>>> import numpy as np
>>> np.set_printoptions(suppress=True, linewidth=100)
>>> J = np.array([[0, 1, 1, 1, 1, 1, 1],
...     [0, 0, 3, 1, 3, 0, 2],
...     [0, 0, 0, 2, 2, 3, 2],
...     [0, 0, 0, 0, 2, 3, 1],
...     [0, 0, 0, 0, 0, 1, 1],
...     [0, 0, 0, 0, 0, 0, 2],
...     [0, 0, 0, 0, 0, 0, 0]])
>>> np.round(J @ np.linalg.pinv(J) @ J, 2) + 0
array([[0., 1., 1., 1., 1., 1., 1.],
       [0., 0., 3., 1., 3., 0., 2.],
       [0., 0., 0., 2., 2., 3., 2.],
       [0., 0., 0., 0., 2., 3., 1.],
       [0., 0., 0., 0., 0., 1., 1.],
       [0., 0., 0., 0., 0., 0., 2.],
       [0., 0., 0., 0., 0., 0., 0.]])
>>> np.unique(J.round(6), axis=0).shape
(7, 7)
>>> round(float(np.trace(np.linalg.pinv(J) @ J)), 2)
6.0
>>> feats = np.loadtxt("dump.csv", delimiter=",")
>>> feats
array([[  5.4 ,   2.74,  32.74, -35.12, -10.87,  12.7 ,   8.71],
       [  9.25, -19.55,   1.1 ,  24.35, -13.8 ,  12.29,  18.08],
       [ 11.4 , -21.58,  -0.8 ,  24.66, -12.16,  12.66,  19.32],
       [ 10.28, -19.07,  -1.06,  24.14, -11.43,  11.28,  17.29],
       [ 10.9 , -19.24,  -0.01,  26.9 , -13.62,  11.53,  18.84],
       [ 10.85, -19.85,  -0.07,  26.11, -14.15,  12.42,  19.39],
       [ 10.59, -20.4 ,   0.25,  26.41, -10.36,  11.61,  17.67],
       [  3.46,   1.35,  31.5 , -37.08,  -9.84,  13.18,   6.  ],
       [  9.23, -19.59,  -0.24,  25.43, -11.96,  12.17,  18.79],
       [ 10.64, -19.43,  -0.24,  26.93, -11.96,  11.08,  17.52],
       [ 10.16, -18.98,  -0.07,  25.02, -11.59,  12.12,  17.96],
       [  9.64, -20.33,  -0.08,  24.26, -13.19,  14.29,  16.58],
       [  3.27,   0.83,  32.15, -34.73, -11.73,  12.16,   7.29],
       [  9.02, -19.68,   0.08,  25.68, -12.17,  12.2 ,  16.98],
       [  3.63,   2.62,  32.44, -36.54, -12.09,  11.26,   9.27],
       [  1.99,   2.94,  32.24, -37.04, -10.71,  10.6 ,   5.75],
       [  9.34, -19.71,  -1.08,  26.  , -12.92,  12.85,  17.62],
       [ 10.16, -21.55,  -0.28,  24.45, -11.22,  12.09,  17.43],
       [ 10.05, -20.06,   0.62,  27.63, -11.82,  10.57,  19.34],
       [  3.68,   1.45,  32.25, -36.72, -10.28,  11.69,   7.67],
       [ 10.7 , -18.71,   0.45,  25.03, -10.76,  10.76,  17.64],
       [  3.33,   3.4 ,  32.52, -37.07, -10.43,  11.94,   8.18],
       [  4.67,   1.62,  33.71, -35.46, -10.11,  12.12,   8.6 ],
       [ 10.44, -19.8 ,  -0.34,  25.87, -10.85,  11.52,  16.14],
       [  3.48,   0.73,  32.75, -36.46, -10.1 ,  11.85,   7.53],
       [  8.66, -19.99,   1.35,  26.03, -10.45,  11.94,  18.43],
       [  3.21,   2.68,  31.13, -37.04, -10.45,  13.02,   6.66],
       [ 11.5 , -18.2 ,   0.59,  26.67, -11.72,  13.78,  16.81],
       [  3.62,   0.79,  31.65, -35.19, -11.03,  10.61,   9.05],
       [  2.9 ,   1.37,  33.79, -35.82, -10.84,  13.41,   8.25],
       [  4.67,   0.44,  31.02, -35.44,  -9.98,  12.13,   8.84],
       [  3.82,   3.14,  32.4 , -36.35,  -9.5 ,  11.31,   8.24],
       [  8.64, -20.16,  -2.  ,  26.59, -12.4 ,  12.02,  18.42],
       [  2.87,   2.18,  31.93, -36.22,  -9.18,  11.59,   8.58],
       [  4.6 ,   3.38,  32.33, -35.94, -11.22,  12.31,   7.37],
       [  9.71, -20.55,   0.62,  26.08, -13.06,  10.96,  17.43]])
>>> W2 = feats[[26, 6]].astype(float)
>>> for _ in range(7):
...     labels = np.linalg.norm(feats[:, None] - W2, axis=-1).argmin(axis=1)
...     W2 = np.array([feats[labels == j].mean(axis=0) for j in range(2)])
... 
>>> print(labels)
[0 1 1 1 1 1 1 0 1 1 1 1 0 1 0 0 1 1 1 0 1 0 0 1 0 1 0 1 0 0 0 0 1 0 0 1]
>>> np.abs(W2[1] - W2[0]).argmax()
np.int64(3)
>>> np.argsort(-np.linalg.norm(feats, axis=0).round(6), kind="stable")[:3]
array([3, 2, 1])
>>> np.round(np.abs(np.linalg.svd(feats)[2][-1]), 2)
array([0.49, 0.34, 0.13, 0.02, 0.35, 0.5 , 0.51])
>>> round(np.log10(np.linalg.cond(feats)))
2
>>> M = np.loadtxt("block5.csv", delimiter=",")
>>> M
array([[-7.98, -2.  , -0.1 , -1.2 ,  0.8 , -1.1 ],
       [-3.08, -0.8 ,  0.3 ,  1.2 , -0.4 ,  0.4 ],
       [-1.94, -0.5 , -1.4 ,  1.9 , -0.7 ,  0.8 ],
       [-0.95, -0.2 ,  0.8 , -0.1 ,  0.4 , -1.7 ],
       [ 3.21,  0.8 , -0.4 ,  0.2 ,  0.  ,  0.3 ],
       [-1.16, -0.3 ,  1.1 ,  0.5 ,  1.  , -1.  ],
       [ 2.57,  0.6 ,  0.6 , -0.4 ,  1.2 , -1.  ],
       [ 0.88,  0.2 ,  1.5 , -0.5 ,  1.6 ,  0.  ],
       [-4.51, -1.1 , -0.5 , -0.4 , -0.7 , -0.4 ],
       [-3.11, -0.8 ,  0.  , -1.5 ,  0.  , -0.7 ],
       [-0.04,  0.  ,  0.5 ,  1.2 , -1.4 ,  0.3 ],
       [-0.72, -0.2 , -2.5 ,  0.  ,  0.8 , -0.5 ],
       [ 1.21,  0.3 ,  1.  ,  0.1 ,  2.  ,  0.5 ],
       [ 8.03,  2.  , -1.1 , -0.4 , -1.  ,  1.4 ],
       [ 3.69,  0.9 , -0.3 ,  0.4 ,  0.3 ,  0.3 ],
       [-2.15, -0.5 ,  0.4 , -1.6 ,  0.2 , -0.2 ],
       [-3.07, -0.8 ,  0.  ,  1.9 ,  0.8 ,  0.5 ]])
>>> cov = np.cov(M, rowvar=False)
>>> np.argwhere(np.triu(np.abs(np.corrcoef(M.T)) > 0.8, 1))
array([[0, 1]])
>>> print(np.round(np.corrcoef(M.T), 2))
[[ 1.    1.   -0.06  0.07 -0.05  0.47]
 [ 1.    1.   -0.06  0.06 -0.06  0.47]
 [-0.06 -0.06  1.   -0.13  0.41 -0.29]
 [ 0.07  0.06 -0.13  1.   -0.22  0.45]
 [-0.05 -0.06  0.41 -0.22  1.   -0.36]
 [ 0.47  0.47 -0.29  0.45 -0.36  1.  ]]
>>> np.round(M.std(axis=0), 2)
array([3.57, 0.89, 0.97, 1.01, 0.9 , 0.78])
>>> left, sv, vt = np.linalg.svd(M)
>>> sv.round(2)
array([15.41,  5.16,  3.96,  3.08,  2.15,  0.08])
>>> A2 = left[:, :5] @ np.diag(sv[:5]) @ vt[:5]
>>> round(np.linalg.norm(M - A2, 2), 2), round(float(sv[5]), 2)
(np.float64(0.08), 0.08)
>>> print(round(np.linalg.norm(M - A2) / np.linalg.norm(M), 2))
0.0
>>> np.linalg.matrix_rank(A2)
np.int64(5)
>>> np.linalg.matrix_rank(M, rtol=0.05)
np.int64(5)
>>> round(float(np.abs(M - A2).max()), 2)
0.04
>>> K = np.load("run17.npy")
>>> K
array([[ 1,  2,  3],
       [-2, -1,  0],
       [ 5,  6,  7]])
>>> # rows and columns are dependent
>>> A2 = K / np.linalg.norm(K, axis=1, keepdims=True)
>>> cov = A2 @ A2.T
>>> (cov - 2 * np.eye(3)).round(6).argmax(axis=1)
array([2, 0, 0])
>>> print(np.round(np.linalg.norm(A2, axis=1), 2))
[1. 1. 1.]
>>> np.round(np.degrees(np.arccos(np.clip(cov[0, 2], -1, 1))), 2)
np.float64(14.46)
>>> np.linalg.matrix_rank(K, rtol=0.1)
np.int64(2)
>>> [round(float(x), 2) for x in np.linalg.svd(K, compute_uv=False)[:3]]
[11.2, 1.88, 0.0]
>>> np.argsort(-np.linalg.norm(K, axis=0).round(6), kind="stable")[:3]
array([2, 1, 0])
>>> r = np.linalg.matrix_rank(K)
>>> r
np.int64(2)
>>> null = np.linalg.svd(K)[2][r:].T
>>> print([int(np.linalg.matrix_rank(np.delete(K, i, axis=0))) for i in range(3)])
[2, 2, 2]
>>> print([int(np.linalg.matrix_rank(K[:i])) for i in range(1, len(K) + 1)])
[1, 2, 2]
>>> np.round(null @ null.T, 2)
array([[ 0.17, -0.33,  0.17],
       [-0.33,  0.67, -0.33],
       [ 0.17, -0.33,  0.17]])
>>> A = np.load("x.npy")
>>> A
array([[-0.85, -0.06, -0.97,  0.13,  0.3 ,  0.54, -0.66,  0.97],
       [-0.81,  0.09, -0.66,  0.8 ,  0.6 ,  0.35,  0.33,  0.45],
       [ 1.  ,  0.82,  1.  ,  0.61,  0.92, -0.86, -0.96,  0.45],
       [-0.98,  0.24,  0.57,  1.  ,  0.94,  0.39,  1.  , -0.99],
       [-0.83,  0.3 ,  0.49,  0.98,  0.87,  0.17,  0.91, -0.78],
       [ 0.99,  0.77,  1.  ,  0.4 ,  0.88, -0.77, -0.98,  0.81],
       [-0.99,  0.06, -0.47,  1.  ,  0.9 ,  0.6 ,  1.  , -0.96],
       [ 0.99,  0.56,  0.99, -0.45,  0.44, -0.74, -0.94,  0.46],
       [ 0.88,  0.1 ,  0.75, -0.75, -0.35, -0.42, -0.74,  0.16],
       [-0.79, -0.5 , -1.  , -0.95, -0.77,  0.66, -0.92,  0.99],
       [-0.52, -0.56, -0.89, -0.85, -0.87,  0.34,  0.54, -0.44],
       [ 0.7 , -0.14,  0.7 , -0.65, -0.59, -0.31,  0.24, -0.79],
       [-0.99, -0.62, -0.97,  0.53, -0.57,  0.71,  0.99, -0.9 ],
       [ 0.65,  0.05,  0.65, -0.39, -0.2 , -0.28, -0.22, -0.32],
       [ 0.99,  0.81,  1.  ,  0.92,  0.95, -0.85, -0.54, -0.77],
       [ 1.  ,  0.45,  1.  , -0.8 , -0.24, -0.88, -0.78, -0.88],
       [ 0.37, -0.62, -0.84, -0.99, -0.96,  0.11, -0.24, -0.14],
       [-1.  , -0.75, -0.95,  0.93, -0.63,  0.77,  1.  , -1.  ],
       [ 0.9 ,  0.24,  0.96, -0.19,  0.01, -0.55, -0.14, -0.74],
       [-0.38,  0.39, -0.09,  0.81,  0.82,  0.1 , -0.52,  0.83],
       [-0.91, -0.45, -0.58,  0.6 , -0.44,  0.41,  0.99, -0.98],
       [ 0.82,  0.41, -0.04, -0.64,  0.45, -0.24, -0.99,  0.99],
       [ 0.99,  0.79,  1.  ,  0.49,  0.91, -0.77, -0.98,  0.86],
       [ 0.99,  0.47,  0.92, -0.94, -0.06, -0.7 , -1.  ,  0.97],
       [ 0.8 ,  0.77,  0.85,  0.8 ,  0.96, -0.41, -0.99,  0.99],
       [-0.89, -0.15, -0.45,  0.85,  0.28,  0.36,  0.94, -0.83],
       [-0.7 ,  0.21,  0.57,  0.95,  0.74,  0.08,  0.9 , -0.85]])
>>> A2 = np.c_[A[:, :2] @ np.array([[-1, -1], [-1, -2]]), np.array([0, -3, -3, 3, 0, -1, -1, 1, 1, 2, -2, 1, 1, 0, -2, -2, -3, -2, -1, 3, -3, 2, 1, -2, 2, 2, -3])]
>>> A2.round(2)
array([[ 0.91,  0.97,  0.  ],
       [ 0.72,  0.63, -3.  ],
       [-1.82, -2.64, -3.  ],
       [ 0.74,  0.5 ,  3.  ],
       [ 0.53,  0.23,  0.  ],
       [-1.76, -2.53, -1.  ],
       [ 0.93,  0.87, -1.  ],
       [-1.55, -2.11,  1.  ],
       [-0.98, -1.08,  1.  ],
       [ 1.29,  1.79,  2.  ],
       [ 1.08,  1.64, -2.  ],
       [-0.56, -0.42,  1.  ],
       [ 1.61,  2.23,  1.  ],
       [-0.7 , -0.75,  0.  ],
       [-1.8 , -2.61, -2.  ],
       [-1.45, -1.9 , -2.  ],
       [ 0.25,  0.87, -3.  ],
       [ 1.75,  2.5 , -2.  ],
       [-1.14, -1.38, -1.  ],
       [-0.01, -0.4 ,  3.  ],
       [ 1.36,  1.81, -3.  ],
       [-1.23, -1.64,  2.  ],
       [-1.78, -2.57,  1.  ],
       [-1.46, -1.93, -2.  ],
       [-1.57, -2.34,  2.  ],
       [ 1.04,  1.19,  2.  ],
       [ 0.49,  0.28, -3.  ]])
>>> print(np.round(np.linalg.norm(A2 - A @ np.linalg.lstsq(A, A2)[0], axis=0), 2) + 0)
[0.   0.   7.75]
>>> np.linalg.matrix_rank(np.c_[A, A2])
np.int64(9)
